$ python -q
>>> import numpy as np
>>> from numpy import linalg as LA
>>> np.set_printoptions(precision=3, suppress=True, linewidth=120, sign=" ")
>>> A = np.load("dump.npy")
>>> print(A)
[[-2 -2  1  3  2  1 -1  2  1 -2  1]
 [ 2  2 -2  0  2  0  0  3 -2 -3 -3]
 [ 3  1 -2  3 -2 -3  3 -2  0  0 -2]
 [-2 -2  1  3  2  1 -1  2  1 -2  1]
 [ 3  0 -3 -2  2  3  3  3  1 -1 -1]
 [ 3  3  3  3 -3  1  2 -3  3  3  2]]
>>> # rows and columns are dependent
>>> print(np.allclose(A[:-1].T @ LA.lstsq(A[:-1].T, A[-1])[0], A[-1]))
False
>>> m1 = np.loadtxt("case4.csv", delimiter=",")
>>> print(m1)
[[ 3.  1.  0.  0.  0.  0.  0.]
 [ 0.  3.  1.  0.  0.  0.  0.]
 [ 0.  0.  3.  1.  0.  0.  0.]
 [ 0.  0.  0.  3.  1.  0.  0.]
 [ 0.  0.  0.  0.  3.  1.  0.]
 [ 0.  0.  0.  0.  0.  3.  1.]
 [ 0.  0.  0.  0.  0.  0.  3.]]
>>> # triangular: eigenvalues sit on the diagonal
>>> other = LA.inv(m1)
>>> print(np.allclose(other, m1.T))
False
>>> print(np.round(m1 @ other, 3) + 0)
[[ 1.  0.  0.  0.  0.  0.  0.]
 [ 0.  1.  0.  0.  0.  0.  0.]
 [ 0.  0.  1.  0.  0.  0.  0.]
 [ 0.  0.  0.  1.  0.  0.  0.]
 [ 0.  0.  0.  0.  1.  0.  0.]
 [ 0.  0.  0.  0.  0.  1.  0.]
 [ 0.  0.  0.  0.  0.  0.  1.]]
>>> print(np.round(LA.inv(other), 3) + 0)
[[ 3.  1.  0.  0.  0.  0.  0.]
 [ 0.  3.  1.  0.  0.  0.  0.]
 [ 0.  0.  3.  1.  0.  0.  0.]
 [ 0.  0.  0.  3.  1.  0.  0.]
 [ 0.  0.  0.  0.  3.  1.  0.]
 [ 0.  0.  0.  0.  0.  3.  1.]
 [ 0.  0.  0.  0.  0.  0.  3.]]
>>> print(round(LA.cond(m1), 3))
1.876
